In [1]: import numpy as np

In [2]: np.set_printoptions(precision=1, suppress=True, linewidth=120, legacy="1.25")

In [3]: def rd(a):
   ...:     return np.round(a, 1) + 0
   ...: 

In [4]: m1 = np.loadtxt("dump.csv", delimiter=",")

In [5]: m1
Out[5]: 
array([[ 1.,  1.,  1.,  1.,  1.,  1.,  1.,  1.],
       [ 1., -1., -1.,  1., -1.,  1.,  1., -1.],
       [ 1.,  1., -1., -1., -1., -1.,  1.,  1.]])

In [6]: th = np.radians(30)

In [7]: R = np.eye(8)

In [8]: R[1, 1] = R[6, 6] = np.cos(th)

In [9]: R[1, 6], R[6, 1] = -np.sin(th), np.sin(th)

In [10]: rd(R)
Out[10]: 
array([[ 1. ,  0. ,  0. ,  0. ,  0. ,  0. ,  0. ,  0. ],
       [ 0. ,  0.9,  0. ,  0. ,  0. ,  0. , -0.5,  0. ],
       [ 0. ,  0. ,  1. ,  0. ,  0. ,  0. ,  0. ,  0. ],
       [ 0. ,  0. ,  0. ,  1. ,  0. ,  0. ,  0. ,  0. ],
       [ 0. ,  0. ,  0. ,  0. ,  1. ,  0. ,  0. ,  0. ],
       [ 0. ,  0. ,  0. ,  0. ,  0. ,  1. ,  0. ,  0. ],
       [ 0. ,  0.5,  0. ,  0. ,  0. ,  0. ,  0.9,  0. ],
       [ 0. ,  0. ,  0. ,  0. ,  0. ,  0. ,  0. ,  1. ]])

In [11]: B = m1 @ R.T

In [12]: np.allclose(m1 @ m1.T, B @ B.T)
Out[12]: True

In [13]: B = np.array([[-5, -8, 8],
    ...:     [-4, 7, -1],
    ...:     [6, 8, -3],
    ...:     [7, -4, -6],
    ...:     [1, 1, 3],
    ...:     [-3, -5, 2],
    ...:     [-3, -5, 1],
    ...:     [9, 7, 2]])

In [14]: np.linalg.matrix_rank(np.vstack([m1, B.T]))
Out[14]: 6

In [15]: np.einsum("ik,kj->ji", m1, B)
Out[15]: 
array([[  8., -16., -14.],
       [  1., -45.,   1.],
       [  6.,   4.,  14.]])

In [16]: np.vstack([m1, B.T]).shape
Out[16]: (6, 8)

In [17]: np.einsum("ij->j", m1)
Out[17]: array([ 3.,  1., -1.,  1., -1.,  1.,  3.,  1.])
